$ ipython --no-banner

In [1]: import numpy as np

In [2]: np.set_printoptions(precision=1, suppress=True, linewidth=100)

In [3]: tidy = lambda a: np.round(a, 1) + 0

In [4]: feats = np.load("m.npy")

In [5]: tidy(feats)
Out[5]: 
array([[ 0.7,  0. ,  0. , -0.7],
       [ 0. ,  1. ,  0. ,  0. ],
       [ 0. ,  0. ,  1. ,  0. ],
       [ 0.7,  0. ,  0. ,  0.7]])

In [6]: # orthonormal columns

In [7]: tidy(np.linalg.norm(feats, axis=1))
Out[7]: array([1., 1., 1., 1.])

In [8]: tidy(np.linalg.norm(feats[0], 1)), tidy(np.linalg.norm(feats[0], np.inf))
Out[8]: (np.float64(1.4), np.float64(0.7))

In [9]: tidy(np.linalg.norm(feats, 1)), tidy(np.linalg.norm(feats, np.inf))
Out[9]: (np.float64(1.4), np.float64(1.4))

In [10]: feats[0] @ feats[2]
Out[10]: np.float64(0.0)

In [11]: print(np.linalg.norm(feats, axis=1).argmax())
0

In [12]: tidy(np.linalg.norm(feats, 2))
Out[12]: np.float64(1.0)

In [13]: blk = np.stack([feats, -1 * feats, feats[::-1]])

In [14]: tidy(np.linalg.norm(blk, axis=(1, 2)))
Out[14]: array([2., 2., 2.])

In [15]: print(blk.shape)
(3, 4, 4)

In [16]: tidy(np.linalg.det(blk))
Out[16]: array([1., 1., 1.])

In [17]: Y = np.array([[1, 3], [0, 0]])

In [18]: basis = np.kron(Y, feats)

In [19]: tidy(np.linalg.norm(basis, 2)), tidy(np.linalg.norm(Y, 2) * np.linalg.norm(feats, 2))
Out[19]: (np.float64(3.2), np.float64(3.2))

In [20]: basis.shape
Out[20]: (8, 8)

In [21]: K = np.array([[-2.0, 3.0, 0.0, 0.0],
    ...:     [3.0, 4.0, 3.0, 0.0],
    ...:     [0.0, 3.0, -1.0, 3.0],
    ...:     [0.0, 0.0, 3.0, 3.0]])

In [22]: evals, vecs = np.linalg.eigh(K)

In [23]: print(tidy(vecs.T @ vecs))
[[1. 0. 0. 0.]
 [0. 1. 0. 0.]
 [0. 0. 1. 0.]
 [0. 0. 0. 1.]]

In [24]: tidy(vecs @ np.diag(evals) @ vecs.T)
Out[24]: 
array([[-2.,  3.,  0.,  0.],
       [ 3.,  4.,  3.,  0.],
       [ 0.,  3., -1.,  3.],
       [ 0.,  0.,  3.,  3.]])

In [25]: np.unique(evals.round(6) + 0, return_counts=True)[1]
Out[25]: array([1, 1, 1, 1])

In [26]: tidy(np.linalg.eigvalsh(K @ K))
Out[26]: array([ 5.3, 15. , 18.4, 45.2])

In [27]: np.abs(vecs[:, -1]).round(6).argmax()
Out[27]: np.int64(1)

In [28]: tidy(np.linalg.eigvalsh(K + -3 * np.eye(4)))
Out[28]: array([-7.3, -5.3,  0.9,  3.7])

In [29]: tidy(np.abs(vecs[:, -1]))
Out[29]: array([0.3, 0.8, 0.4, 0.4])

In [30]: tidy(evals.sum()), np.trace(K)
Out[30]: (np.float64(4.0), np.float64(4.0))

In [31]: (evals > 1e-8).sum(), (evals < -1e-8).sum()
Out[31]: (np.int64(2), np.int64(2))

In [32]: evals, vecs = np.linalg.eigh(K)

In [33]: x = np.array([-1, 2, -1, 0])

In [34]: x @ K @ x
Out[34]: np.float64(-11.0)

In [35]: tidy(x @ K @ x / (x @ x)), tidy(evals[0]), tidy(evals[-1])
Out[35]: (np.float64(-1.8), np.float64(-4.3), np.float64(6.7))

In [36]: tidy(vecs * np.abs(evals) @ vecs.T)
Out[36]: 
array([[ 3.4,  0.6,  1.2, -0.2],
       [ 0.6,  5.7,  0.8,  0.9],
       [ 1.2,  0.8,  4.1,  0.7],
       [-0.2,  0.9,  0.7,  4.1]])

In [37]: (np.sign(vecs[:, -1].round(6)) == np.sign(vecs[0, -1].round(6))).astype(int)
Out[37]: array([1, 1, 1, 1])

In [38]: print(tidy(np.linalg.eigvalsh(K[1:, 1:])))
[-3.6  3.4  6.1]

In [39]: rng = np.random.default_rng(70)

In [40]: Y = K + rng.integers(-2, 3, (4, 3)) @ rng.integers(-2, 3, (3, 4))

In [41]: Y
Out[41]: 
array([[ 1.,  3.,  2.,  0.],
       [ 6.,  4.,  5.,  0.],
       [-6.,  3., -5.,  3.],
       [ 0., -1.,  4.,  1.]])

In [42]: np.abs(Y - K).sum(axis=1)
Out[42]: array([ 5.,  5., 10.,  4.])

In [43]: print(tidy(np.linalg.svd(Y - K, compute_uv=False)))
[8.9 2.4 0.  0. ]

In [44]: print(np.linalg.matrix_rank(Y - K, tol=1e-8))
2

In [45]: th = np.radians(36)

In [46]: Rm = np.eye(4)

In [47]: Rm[1, 1] = Rm[0, 0] = np.cos(th)

In [48]: Rm[1, 0], Rm[0, 1] = -np.sin(th), np.sin(th)

In [49]: tidy(Rm)
Out[49]: 
array([[ 0.8,  0.6,  0. ,  0. ],
       [-0.6,  0.8,  0. ,  0. ],
       [ 0. ,  0. ,  1. ,  0. ],
       [ 0. ,  0. ,  0. ,  1. ]])

In [50]: Y = K @ Rm.T

In [51]: tidy(Y)
Out[51]: 
array([[ 0.1,  3.6,  0. ,  0. ],
       [ 4.8,  1.5,  3. ,  0. ],
       [ 1.8,  2.4, -1. ,  3. ],
       [ 0. ,  0. ,  3. ,  3. ]])

In [52]: tidy(np.abs(Y - K).max(axis=0))
Out[52]: array([2.1, 2.5, 0. , 0. ])

In [53]: tidy(np.linalg.svd(K, compute_uv=False)), tidy(np.linalg.svd(Y, compute_uv=False))
Out[53]: (array([6.7, 4.3, 3.9, 2.3]), array([6.7, 4.3, 3.9, 2.3]))

In [54]: M = np.array([[1, 0, 0, -3], [1, -1, 0, 1], [3, -3, -3, 1], [0, -3, 2, 2]])

In [55]: M[1] = M[0]

In [56]: M
Out[56]: 
array([[ 1,  0,  0, -3],
       [ 1,  0,  0, -3],
       [ 3, -3, -3,  1],
       [ 0, -3,  2,  2]])

In [57]: def softmax(z):
    ...:     e = np.exp(z - z.max(axis=-1, keepdims=True))
    ...:     return e / e.sum(axis=-1, keepdims=True)
    ...: 

In [58]: tidy(softmax(M[3]))
Out[58]: array([0.1, 0. , 0.5, 0.5])

In [59]: tidy(softmax(10 * M[3]))
Out[59]: array([0. , 0. , 0.5, 0.5])

In [60]: scores = M @ M.T / np.sqrt(4)

In [61]: tidy(softmax(scores)[3] @ M)
Out[61]: array([ 0., -3.,  2.,  2.])

In [62]: tidy(softmax(scores))
Out[62]: 
array([[0.5, 0.5, 0. , 0. ],
       [0.5, 0.5, 0. , 0. ],
       [0. , 0. , 1. , 0. ],
       [0. , 0. , 0. , 1. ]])

In [63]: tidy(np.linalg.eigvals(M))
Out[63]: array([-3.6, -1.1,  0. ,  4.7])

In [64]: tidy(np.linalg.det(M.T))
Out[64]: np.float64(0.0)

In [65]: print(np.kron(np.eye(2, dtype=int), M))
[[ 1  0  0 -3  0  0  0  0]
 [ 1  0  0 -3  0  0  0  0]
 [ 3 -3 -3  1  0  0  0  0]
 [ 0 -3  2  2  0  0  0  0]
 [ 0  0  0  0  1  0  0 -3]
 [ 0  0  0  0  1  0  0 -3]
 [ 0  0  0  0  3 -3 -3  1]
 [ 0  0  0  0  0 -3  2  2]]

In [66]: Y = np.array([[-3, 0], [-1, -3], [-1, -3], [1, 3]])

In [67]: print(np.einsum("ij->j", M))
[ 5 -6 -1 -3]

In [68]: np.vstack([M, Y.T]).shape
Out[68]: (6, 4)

In [69]: print(np.einsum("ik,kj->ij", M, Y))
[[-6 -9]
 [-6 -9]
 [-2 21]
 [ 3  9]]

In [70]: print(np.linalg.matrix_rank(np.vstack([M, Y.T])))
4

In [71]: P = np.triu(np.array([[3, 0, 3, 0], [4, 3, 3, 0], [4, 3, 5, 3], [5, 1, 3, 0]]), 1) + np.eye(4)

In [72]: Y = P @ M @ np.linalg.inv(P)

In [73]: np.trace(Y), np.trace(M)
Out[73]: (np.float64(0.0), np.int64(0))

In [74]: print(Y)
[[ 10.  -9. -12.  36.]
 [ 10.  -9. -12.  36.]
 [  3. -12.  30. -83.]
 [  0.  -3.  11. -31.]]

In [75]: q, _ = np.linalg.qr(np.array([[-1.4], [0.1], [0.5], [-1.2]]))

In [76]: X = q @ q.T

In [77]: tidy(X)
Out[77]: 
array([[ 0.5,  0. , -0.2,  0.5],
       [ 0. ,  0. ,  0. ,  0. ],
       [-0.2,  0. ,  0.1, -0.2],
       [ 0.5,  0. , -0.2,  0.4]])

In [78]: # null space of dimension 3

In [79]: P = np.triu(np.array([[4, 4, -4, -3], [-5, -5, 1, 4], [-1, -5, -3, 4], [-3, 5, -4, 1]]), 1) + np.eye(4)

In [80]: Y = P @ X @ np.linalg.inv(P)

In [81]: np.linalg.matrix_rank(Y)
Out[81]: np.int64(1)

In [82]: tidy(np.linalg.det(Y))
Out[82]: np.float64(0.0)

In [83]: mat = np.load("layer11.npy")

In [84]: mat
Out[84]: 
array([[0, 4, 2],
       [0, 4, 2],
       [0, 4, 2],
       [1, 0, 0],
       [1, 0, 0],
       [0, 0, 0],
       [0, 2, 0],
       [0, 0, 0],
       [0, 0, 0],
       [0, 0, 0],
       [0, 0, 0],
       [0, 0, 0],
       [0, 3, 3]])

In [85]: z = rng.permutation(4)

In [86]: z
Out[86]: array([1, 3, 0, 2])

In [87]: Y = feats[z][:, z]

In [88]: print(tidy(np.sort(np.abs(np.linalg.eigvals(Y)))))
[1. 1. 1. 1.]

In [89]: np.allclose(Y, feats)
Out[89]: False

In [90]: tidy(np.linalg.det(Y)), tidy(np.linalg.det(feats[z]))
Out[90]: (np.float64(1.0), np.float64(-1.0))
